% python3 -q
>>> import numpy as np
>>> import numpy.linalg as la
>>> np.set_printoptions(precision=3, suppress=True, linewidth=100)
>>> def rd(a):
...     return np.round(a, 3) + 0
... 
>>> W0 = np.diag(20 * np.array([1, -2, 2, 2])) + np.array([[0, 0, 1, 0], [1, 2, 0, 1], [2, 2, 1, 2], [2, 0, 2, 0]])
>>> W0
array([[ 20,   0,   1,   0],
       [  1, -38,   0,   1],
       [  2,   2,  41,   2],
       [  2,   0,   2,  40]])
>>> np.trace(W0)
np.int64(63)
>>> (W0 - W0.T) / 2
array([[ 0. , -0.5, -0.5, -1. ],
       [ 0.5,  0. , -1. ,  0.5],
       [ 0.5,  1. ,  0. ,  0. ],
       [ 1. , -0.5,  0. ,  0. ]])
>>> assert W0 == W0.T
Traceback (most recent call last):
  File "<python-input-8>", line 1, in <module>
    assert W0 == W0.T
           ^^^^^^^^^^
ValueError: The truth value of an array with more than one element is ambiguous. Use a.any() or a.all()
>>> la.determinant(W0)
Traceback (most recent call last):
  File "<python-input-9>", line 1, in <module>
    la.determinant(W0)
    ^^^^^^^^^^^^^^
AttributeError: module 'numpy.linalg' has no attribute 'determinant'
>>> np.allclose(W0, W0.T)
False
>>> print(rd(np.abs(la.eigvals(W0)).max()))
42.672
>>> out = W0 / np.sqrt((W0 ** 2).mean(axis=1, keepdims=True))
>>> rd(la.norm(out, axis=1))
array([2., 2., 2., 2.])
>>> rd(out[2])
array([0.097, 0.097, 1.993, 0.097])
